% python3 -q
>>> import numpy as np
>>> np.set_printoptions(precision=2, suppress=True, linewidth=100, sign=" ")
>>> out = np.array([[1, 1], [1, -1]])
>>> rng = np.random.default_rng(24671)
>>> data = np.kron(out, np.kron(out, out))[rng.permutation(8)][:4]
>>> data
array([[ 1,  1, -1, -1,  1,  1, -1, -1],
       [ 1,  1, -1, -1, -1, -1,  1,  1],
       [ 1,  1,  1,  1,  1,  1,  1,  1],
       [ 1, -1, -1,  1,  1, -1, -1,  1]])
>>> def softmax(z):
...     e = np.exp(z - z.max(axis=-1, keepdims=True))
...     return e / e.sum(axis=-1, keepdims=True)
... 
>>> softmax(data[3])
array([ 0.22,  0.03,  0.03,  0.22,  0.22,  0.03,  0.03,  0.22])
>>> S = data @ data.T / np.sqrt(8)
>>> softmax(S)
array([[ 0.85,  0.05,  0.05,  0.05],
       [ 0.05,  0.85,  0.05,  0.05],
       [ 0.05,  0.05,  0.85,  0.05],
       [ 0.05,  0.05,  0.05,  0.85]])
>>> softmax(S).round(6).argmax(axis=1)
array([ 0,  1,  2,  3])
>>> U, sigma, Vt = np.linalg.svd(data, full_matrices=False)
>>> round(float(np.sqrt((sigma ** 2).sum())), 2), np.round(np.linalg.norm(data), 2)
(5.66, np.float64(5.66))
>>> U.shape, sigma.shape, Vt.shape
((4, 4), (4,), (4, 8))
>>> np.round(U.T @ data @ Vt.T, 2) + 0
array([[ 2.83,  0.  ,  0.  ,  0.  ],
       [ 0.  ,  2.83,  0.  ,  0.  ],
       [ 0.  ,  0.  ,  2.83,  0.  ],
       [ 0.  ,  0.  ,  0.  ,  2.83]])
>>> sigma / sigma[0]
array([ 1.,  1.,  1.,  1.])
>>> np.round(Vt @ Vt.T, 2) + 0
array([[ 1.,  0.,  0.,  0.],
       [ 0.,  1.,  0.,  0.],
       [ 0.,  0.,  1.,  0.],
       [ 0.,  0.,  0.,  1.]])
>>> np.round(U.T @ U, 2) + 0
array([[ 1.,  0.,  0.,  0.],
       [ 0.,  1.,  0.,  0.],
       [ 0.,  0.,  1.,  0.],
       [ 0.,  0.,  0.,  1.]])
>>> np.cumsum(sigma ** 2) / np.sum(sigma ** 2)
array([ 0.25,  0.5 ,  0.75,  1.  ])
>>> x = np.array([-1, 2, -2, -1, -3, -3, 3, -2])
>>> h1 = np.maximum(data @ x, 0)
>>> data * (h1 > 1e-9)[:, None]
array([[ 0,  0,  0,  0,  0,  0,  0,  0],
       [ 1,  1, -1, -1, -1, -1,  1,  1],
       [ 0,  0,  0,  0,  0,  0,  0,  0],
       [ 0,  0,  0,  0,  0,  0,  0,  0]])
>>> h1
array([  0,  11,   0,   0])
>>> np.maximum(data @ x, 0) - np.maximum(-data @ x, 0)
array([-3, 11, -7, -7])
>>> np.tanh(data @ x)
array([-1.,  1., -1., -1.])
>>> M = np.load("block3.npy")
>>> M
array([[ 0,  0,  2,  0,  1,  2,  0,  2,  2,  0,  2,  2,  2],
       [ 2,  1,  0,  6,  0,  2,  0,  1,  2,  1,  2,  0,  2],
       [ 2,  0,  2,  6,  2,  1,  0,  2,  2,  2,  2,  2,  2],
       [ 0,  0,  0,  0,  2,  1,  1,  1,  0,  2,  2,  2,  2],
       [ 1,  1,  1,  3,  2,  2,  0,  1,  0,  1,  1,  1,  0],
       [ 2,  1,  2,  6,  1,  0,  1,  2,  0,  0,  0,  0,  1]])
>>> t3 = np.stack([M, 2 * M, M[::-1]])
>>> np.einsum("bij,cij->bc", t3, t3)
array([[  260,   520,   126],
       [  520,  1040,   252],
       [  126,   252,   260]])
>>> np.linalg.matrix_rank(t3)
array([ 6,  6,  6])
>>> np.linalg.norm(t3, axis=(1, 2))
array([ 16.12,  32.25,  16.12])
>>> Q, _ = np.linalg.qr(np.array([[0.1, -0.4, -0.3, -0.6, 1.6, -1.1],
...     [0.5, -1.0, 0.2, -0.4, -0.3, -0.9],
...     [-0.3, 0.4, 0.8, 2.1, -0.1, 0.8],
...     [0.4, -0.9, 1.0, 0.9, -0.3, 1.6],
...     [2.3, 0.1, 0.6, -1.2, 1.0, 2.4],
...     [0.4, -1.2, 2.0, -0.3, 0.2, 0.3]]))
>>> vecs, _ = np.linalg.qr(np.array([[-1.2, 0.5, -0.3, -0.3, -1.0, -0.2, -0.4],
...     [0.3, 2.7, 1.4, 0.2, 0.1, 1.3, -0.8],
...     [-0.2, 0.3, 0.3, -1.2, 0.1, 0.3, -0.9],
...     [1.1, 0.0, 0.1, 0.7, -0.3, -0.2, 0.1],
...     [1.5, 1.4, -1.4, -1.8, 0.1, -0.2, -1.0],
...     [-0.6, -2.1, -0.5, 0.8, 0.0, -0.4, -0.9],
...     [-0.9, 3.4, -1.6, -0.5, -0.7, -0.3, 0.5]]))
>>> sigma = 10 * 0.5 ** np.arange(6)
>>> E = Q[:, :6] * sigma @ vecs[:6]
>>> E
array([[ 0.34,  0.4 ,  0.84,  0.85,  0.19,  0.47,  0.61],
       [ 0.39,  1.44,  1.2 ,  0.73,  1.58,  1.93,  0.95],
       [-0.51, -0.64, -0.24, -0.58, -0.46, -0.89, -1.84],
       [ 0.15,  1.48,  1.42,  0.05,  1.57,  1.29, -0.07],
       [ 4.78,  0.23, -1.55, -2.09,  7.39,  1.26,  2.35],
       [ 0.86,  1.89,  2.08, -1.15,  0.7 ,  1.97, -0.29]])
>>> u = np.array([1, 0])
>>> np.array([np.convolve(row, u, "same") for row in E])
array([[ 0.34,  0.4 ,  0.84,  0.85,  0.19,  0.47,  0.61],
       [ 0.39,  1.44,  1.2 ,  0.73,  1.58,  1.93,  0.95],
       [-0.51, -0.64, -0.24, -0.58, -0.46, -0.89, -1.84],
       [ 0.15,  1.48,  1.42,  0.05,  1.57,  1.29, -0.07],
       [ 4.78,  0.23, -1.55, -2.09,  7.39,  1.26,  2.35],
       [ 0.86,  1.89,  2.08, -1.15,  0.7 ,  1.97, -0.29]])
>>> np.convolve(E[3], u)
array([ 0.15,  1.48,  1.42,  0.05,  1.57,  1.29, -0.07,  0.  ])
>>> U, sigma, Vt = np.linalg.svd(M, full_matrices=False)
>>> np.allclose(U * sigma @ Vt, M)
True
>>> np.round(Vt @ Vt.T, 2) + 0
array([[ 1.,  0.,  0.,  0.,  0.,  0.],
       [ 0.,  1.,  0.,  0.,  0.,  0.],
       [ 0.,  0.,  1.,  0.,  0.,  0.],
       [ 0.,  0.,  0.,  1.,  0.,  0.],
       [ 0.,  0.,  0.,  0.,  1.,  0.],
       [ 0.,  0.,  0.,  0.,  0.,  1.]])
>>> sigma / sigma[0]
array([ 1.  ,  0.43,  0.23,  0.2 ,  0.15,  0.12])
>>> softmax(E[1] + -2)
array([ 0.06,  0.17,  0.13,  0.08,  0.19,  0.27,  0.1 ])
>>> softmax(E).sum(axis=1)
array([ 1.,  1.,  1.,  1.,  1.,  1.])
>>> S = E @ E.T / np.sqrt(7)
>>> np.round(softmax(S + np.triu(np.full(S.shape, -np.inf), 1)), 2) + 0
array([[ 1.  ,  0.  ,  0.  ,  0.  ,  0.  ,  0.  ],
       [ 0.06,  0.94,  0.  ,  0.  ,  0.  ,  0.  ],
       [ 0.04,  0.01,  0.95,  0.  ,  0.  ,  0.  ],
       [ 0.05,  0.51,  0.01,  0.43,  0.  ,  0.  ],
       [ 0.  ,  0.  ,  0.  ,  0.  ,  1.  ,  0.  ],
       [ 0.01,  0.09,  0.  ,  0.1 ,  0.16,  0.64]])
>>> np.round(softmax(S), 2) + 0
array([[ 0.16,  0.31,  0.02,  0.18,  0.14,  0.18],
       [ 0.01,  0.16,  0.  ,  0.06,  0.69,  0.08],
       [ 0.04,  0.01,  0.88,  0.03,  0.  ,  0.04],
       [ 0.02,  0.16,  0.  ,  0.13,  0.49,  0.2 ],
       [ 0.  ,  0.  ,  0.  ,  0.  ,  1.  ,  0.  ],
       [ 0.01,  0.09,  0.  ,  0.1 ,  0.16,  0.64]])
>>> out = E / np.sqrt((E ** 2).mean(axis=1, keepdims=True))
>>> out[5]
array([ 0.6 ,  1.32,  1.45, -0.8 ,  0.49,  1.37, -0.2 ])
>>> np.linalg.norm(out, axis=1)
array([ 2.65,  2.65,  2.65,  2.65,  2.65,  2.65])
>>> np.linalg.matrix_rank(out) == np.linalg.matrix_rank(E)
np.True_
>>> t3 = np.stack([E, 2 * E, E[::-1]])
>>> np.einsum("bij,cij->bc", t3, t3)
array([[ 133.3 ,  266.6 ,   29.42],
       [ 266.6 ,  533.2 ,   58.85],
       [  29.42,   58.85,  133.3 ]])
